% python3 -q
>>> import numpy as np
>>> import numpy.linalg as la
>>> np.set_printoptions(precision=2, suppress=True, linewidth=200, legacy="1.25")
>>> W0 = np.load("a.npy")
>>> W0
array([[-0.04,  0.43,  0.24, -0.65, -0.58],
       [ 0.08, -0.5 ,  0.84, -0.13,  0.12],
       [ 0.04, -0.12, -0.28, -0.73,  0.61],
       [ 0.85,  0.44,  0.16,  0.1 ,  0.23],
       [-0.52,  0.6 ,  0.35,  0.13,  0.48]])
>>> P = np.triu(np.array([[1, 2, 0, 2, 2],
...     [1, 0, 1, 1, 3],
...     [2, 0, 0, 3, 2],
...     [0, 3, 2, 2, 0],
...     [0, 2, 2, 2, 3]]), 1) + np.eye(5)
>>> M2 = P @ W0 @ la.inv(P)
>>> round(la.det(M2), 2)
1.0
>>> x0 = np.array([1, 2, -2, 0, 0])
>>> round(float(la.norm(x0)), 2), round(la.norm(W0 @ x0), 2)
(3.0, 3.0)
>>> [p for p in range(1, 25) if np.allclose(la.matrix_power(W0, p), np.eye(5))]
[]
>>> np.abs(la.eigvals(W0))
array([1., 1., 1., 1., 1.])
>>> la.inv(W0)
array([[-0.04,  0.08,  0.04,  0.85, -0.52],
       [ 0.43, -0.5 , -0.12,  0.44,  0.6 ],
       [ 0.24,  0.84, -0.28,  0.16,  0.35],
       [-0.65, -0.13, -0.73,  0.1 ,  0.13],
       [-0.58,  0.12,  0.61,  0.23,  0.48]])
>>> round(la.det(W0), 2)
1.0
>>> O, vecs = la.qr(W0[:, :3])[0], la.qr(W0[:, 3:])[0]
>>> s = la.svd(O.T @ vecs, compute_uv=False)
>>> s.round(2) + 0
array([0., 0.])
>>> (s > 0.9).sum()
0
>>> np.degrees(np.arccos(s.clip(0, 1)))
array([90., 90.])
>>> print(la.eigvals(W0))
[ 1.  +0.j    0.24+0.97j  0.24-0.97j -0.87+0.5j  -0.87-0.5j ]
>>> round(la.det(2 * W0), 2), round(la.det(W0), 2)
(32.0, 1.0)
>>> round(float(la.eigvals(W0).sum().real), 2)
-0.25
>>> np.kron(np.eye(2, dtype=int), W0)
array([[-0.04,  0.43,  0.24, -0.65, -0.58, -0.  ,  0.  ,  0.  , -0.  , -0.  ],
       [ 0.08, -0.5 ,  0.84, -0.13,  0.12,  0.  , -0.  ,  0.  , -0.  ,  0.  ],
       [ 0.04, -0.12, -0.28, -0.73,  0.61,  0.  , -0.  , -0.  , -0.  ,  0.  ],
       [ 0.85,  0.44,  0.16,  0.1 ,  0.23,  0.  ,  0.  ,  0.  ,  0.  ,  0.  ],
       [-0.52,  0.6 ,  0.35,  0.13,  0.48, -0.  ,  0.  ,  0.  ,  0.  ,  0.  ],
       [-0.  ,  0.  ,  0.  , -0.  , -0.  , -0.04,  0.43,  0.24, -0.65, -0.58],
       [ 0.  , -0.  ,  0.  , -0.  ,  0.  ,  0.08, -0.5 ,  0.84, -0.13,  0.12],
       [ 0.  , -0.  , -0.  , -0.  ,  0.  ,  0.04, -0.12, -0.28, -0.73,  0.61],
       [ 0.  ,  0.  ,  0.  ,  0.  ,  0.  ,  0.85,  0.44,  0.16,  0.1 ,  0.23],
       [-0.  ,  0.  ,  0.  ,  0.  ,  0.  , -0.52,  0.6 ,  0.35,  0.13,  0.48]])
>>> la.svd(W0, compute_uv=False)
array([1., 1., 1., 1., 1.])
>>> la.pinv(W0)
array([[-0.04,  0.08,  0.04,  0.85, -0.52],
       [ 0.43, -0.5 , -0.12,  0.44,  0.6 ],
       [ 0.24,  0.84, -0.28,  0.16,  0.35],
       [-0.65, -0.13, -0.73,  0.1 ,  0.13],
       [-0.58,  0.12,  0.61,  0.23,  0.48]])
>>> round(W0[:, 2] @ W0[:, 1], 2)
-0.0
>>> E = np.array([[-24, -8, 24, 16, 24],
...     [15, 5, -15, -10, -15],
...     [-9, -3, 9, 6, 9],
...     [9, 3, -9, -6, -9]])
>>> E
array([[-24,  -8,  24,  16,  24],
       [ 15,   5, -15, -10, -15],
       [ -9,  -3,   9,   6,   9],
       [  9,   3,  -9,  -6,  -9]])
>>> M2 = E[0, 0] * E[1:] - np.outer(E[1:, 0], E[0])
>>> print(M2)
[[0 0 0 0 0]
 [0 0 0 0 0]
 [0 0 0 0 0]]
>>> la.matrix_rank(M2), la.matrix_rank(E)
(0, 1)
>>> np.flatnonzero(~M2.round(6).any(axis=1))
array([0, 1, 2])
>>> J = np.load("run15.npy")
>>> J
array([[ -1.97,  -1.85, -11.41],
       [ -1.94,  -1.73, -10.92],
       [ -1.83,  -1.27,  -8.95],
       [ -1.68,  -0.77,  -6.61],
       [ -1.38,  -0.19,  -3.31],
       [ -1.27,  -0.09,  -2.46],
       [ -1.23,  -0.07,  -2.22],
       [ -1.09,  -0.01,  -1.4 ],
       [ -0.55,  -0.11,  -0.03],
       [ -0.43,  -0.14,   0.03],
       [ -0.25,  -0.14,   0.03],
       [ -0.16,  -0.11,   0.02],
       [  0.05,   0.06,   0.  ],
       [  0.29,   0.49,   0.14],
       [  0.45,   0.94,   0.38],
       [  0.61,   1.6 ,   0.84],
       [  0.7 ,   2.  ,   1.16],
       [  1.13,   5.14,   4.18],
       [  1.39,   7.91,   7.27],
       [  1.43,   8.39,   7.83],
       [  1.47,   8.99,   8.54],
       [  1.65,  11.63,  11.76],
       [  1.69,  12.27,  12.56],
       [  1.7 ,  12.4 ,  12.72],
       [  1.74,  13.02,  13.51],
       [  1.78,  13.76,  14.45],
       [  1.9 ,  15.97,  17.32],
       [  1.93,  16.53,  18.05]])
>>> theta = np.radians(15)
>>> r_ = np.eye(3)
>>> r_[2, 2] = r_[1, 1] = np.cos(theta)
>>> r_[2, 1], r_[1, 2] = -np.sin(theta), np.sin(theta)
>>> r_
array([[ 1.  ,  0.  ,  0.  ],
       [ 0.  ,  0.97,  0.26],
       [ 0.  , -0.26,  0.97]])
>>> M2 = J @ r_.T
>>> la.svd(J, compute_uv=False), la.svd(M2, compute_uv=False)
(array([59.76, 11.7 ,  2.33]), array([59.76, 11.7 ,  2.33]))
>>> r = la.matrix_rank(E)
>>> r
1
>>> null = la.svd(E)[2][r:].T
>>> la.matrix_rank(E.T @ E), la.matrix_rank(E @ E.T)
(1, 1)
>>> null @ null.T
array([[ 0.72, -0.09,  0.28,  0.19,  0.28],
       [-0.09,  0.97,  0.09,  0.06,  0.09],
       [ 0.28,  0.09,  0.72, -0.19, -0.28],
       [ 0.19,  0.06, -0.19,  0.88, -0.19],
       [ 0.28,  0.09, -0.28, -0.19,  0.72]])
>>> [int(la.matrix_rank(E[:i])) for i in range(1, len(E) + 1)]
[1, 1, 1, 1]
>>> null.shape
(5, 4)
>>> def softmax(z):
...     e = np.exp(z - z.max(axis=-1, keepdims=True))
...     return e / e.sum(axis=-1, keepdims=True)
... 
>>> print(np.round(softmax(J[26]), 2) + 0)
[0.   0.21 0.79]
>>> np.round(softmax(10 * J[26]), 2) + 0
array([0., 0., 1.])
>>> np.round(softmax(J[26] + 2), 2) + 0
array([0.  , 0.21, 0.79])
>>> print(softmax(J).sum(axis=1))
[1. 1. 1. 1. 1. 1. 1. 1. 1. 1. 1. 1. 1. 1. 1. 1. 1. 1. 1. 1. 1. 1. 1. 1. 1. 1. 1. 1.]
>>> att = J @ J.T / np.sqrt(3)
>>> softmax(att)[26] @ J
array([ 1.93, 16.53, 18.05])
>>> softmax(att).round(6).argmax(axis=1)
array([ 0,  0,  0,  0,  0,  0,  0,  0,  0,  0,  0,  0, 27, 27, 27, 27, 27, 27, 27, 27, 27, 27, 27, 27, 27, 27, 27, 27])
>>> m1 = np.load("x.npy")
>>> m1
array([[ 1, -1, -1, -2, -1],
       [-1,  1, -1, -1, -2],
       [-2, -1,  1, -1, -1],
       [-1, -2, -1,  1, -1],
       [-1, -1, -2, -1,  1]])
>>> O, vecs = la.qr(J[:, :1])[0], la.qr(J[:, 1:])[0]
>>> s = la.svd(O.T @ vecs, compute_uv=False)
>>> np.round(la.norm(O @ O.T - vecs @ vecs.T, 2), 2)
1.0
>>> print(np.degrees(np.arccos(s.clip(0, 1))))
[19.55]
>>> (s > 0.9).sum()
1
>>> s
array([0.94])
>>> rng = np.random.default_rng(54)
>>> lab = rng.permutation(5)
>>> M2 = m1[:, lab] * rng.choice([-1, 1], 5)
>>> print(M2)
[[-1 -1  1  2 -1]
 [-2 -1 -1  1  1]
 [-1  1 -2  1 -1]
 [-1 -1 -1 -1 -2]
 [ 1 -2 -1  1 -1]]
>>> left, _, Vh = la.svd(m1.T @ M2)
>>> lab
array([4, 2, 0, 3, 1])
>>> np.round(la.lstsq(m1, M2)[0], 2) + 0
array([[ 0.,  0.,  1.,  0.,  0.],
       [ 0.,  0.,  0.,  0.,  1.],
       [ 0.,  1.,  0.,  0.,  0.],
       [ 0.,  0.,  0., -1.,  0.],
       [ 1.,  0.,  0.,  0.,  0.]])
>>> M2 = np.array([[0, -4, 1], [3, -4, -3], [0, -1, -2], [3, -3, 2]])
>>> K = M2.T @ M2
>>> K
array([[ 18, -21,  -3],
       [-21,  42,   4],
       [ -3,   4,  18]])
>>> E @ la.pinv(E) @ E
array([[-24.,  -8.,  24.,  16.,  24.],
       [ 15.,   5., -15., -10., -15.],
       [ -9.,  -3.,   9.,   6.,   9.],
       [  9.,   3.,  -9.,  -6.,  -9.]])
>>> round(float(np.trace(la.pinv(E) @ E)), 2)
1.0
>>> np.allclose(E[:-1].T @ la.lstsq(E[:-1].T, E[-1])[0], E[-1])
True
>>> np.unique(E.round(6), axis=0).shape
(4, 5)
>>> w, vecs = la.eig(K)
>>> np.sort(la.eigvals(K @ K))
array([  33.45,  301.38, 3009.17])
>>> w
array([54.86,  5.78, 17.36])
>>> W1 = np.array([[0, 2, 1], [-2, -1, 3], [0, -5, -2]])
>>> beta = np.array([0, 0, 1])
>>> hid = np.maximum(K @ W1 + beta, 0)
>>> hid
array([[42, 72,  0],
       [ 0,  0, 98],
       [ 0,  0,  0]])
>>> print((hid > 0).astype(int))
[[1 1 0]
 [0 0 1]
 [0 0 0]]
>>> basis = np.array([[-2, -2, -3], [2, 1, 3], [1, 3, 0]])
>>> hid @ basis
array([[ 60, -12,  90],
       [ 98, 294,   0],
       [  0,   0,   0]])
>>> theta = np.radians(15)
>>> r_ = np.eye(3)
>>> r_[0, 0] = r_[1, 1] = np.cos(theta)
>>> r_[0, 1], r_[1, 0] = -np.sin(theta), np.sin(theta)
>>> print(r_)
[[ 0.97 -0.26  0.  ]
 [ 0.26  0.97  0.  ]
 [ 0.    0.    1.  ]]
>>> M2 = K @ r_.T
>>> M2
array([[ 22.82, -15.63,  -3.  ],
       [-31.15,  35.13,   4.  ],
       [ -3.93,   3.09,  18.  ]])
>>> np.allclose(K @ K.T, M2 @ M2.T)
True
>>> np.allclose(la.norm(K, axis=1), la.norm(M2, axis=1))
True
>>> data = np.load("data.npy")
>>> data
array([[  1.22, -11.78,  -4.19],
       [  1.21, -11.68,  -4.13],
       [  0.74,  -8.18,  -2.21],
       [  0.  ,  -3.  ,   0.  ],
       [ -0.1 ,  -2.31,   0.17],
       [ -0.11,  -2.22,   0.19],
       [ -0.14,  -2.02,   0.23],
       [ -0.17,  -1.77,   0.26],
       [ -0.19,  -1.56,   0.28],
       [ -0.22,  -1.28,   0.3 ],
       [ -0.24,  -1.03,   0.29],
       [ -0.25,  -0.77,   0.25],
       [ -0.19,  -0.3 ,   0.1 ],
       [ -0.18,  -0.27,   0.09],
       [ -0.18,  -0.27,   0.09],
       [ -0.15,  -0.19,   0.05],
       [  0.22,   0.2 ,   0.08],
       [  0.38,   0.34,   0.22],
       [  1.64,   2.22,   2.88],
       [  2.85,   5.26,   7.17],
       [  3.67,   7.97,  10.88]])
>>> x0 = np.array([1, 0, 6])
>>> target = data @ x0
>>> np.round(la.pinv(data) @ data, 2) + 0
array([[1., 0., 0.],
       [0., 1., 0.],
       [0., 0., 1.]])
>>> target = target + 0.1 * rng.normal(size=21)
>>> target
array([-23.98, -23.56, -12.41,  -0.03,   1.16,   0.78,   1.21,   1.31,   1.47,   1.59,   1.34,   1.36,   0.29,   0.42,   0.46,   0.04,   0.81,   1.72,  18.89,  45.95,  69.11])
>>> beta, *_ = la.lstsq(data, target)
>>> print(np.round(data.T @ (target - data @ beta), 2) + 0)
[0. 0. 0.]
>>> beta.round(2) + 0
array([1.04, 0.  , 6.  ])
>>> round(la.norm(target - data @ beta), 2)
0.49
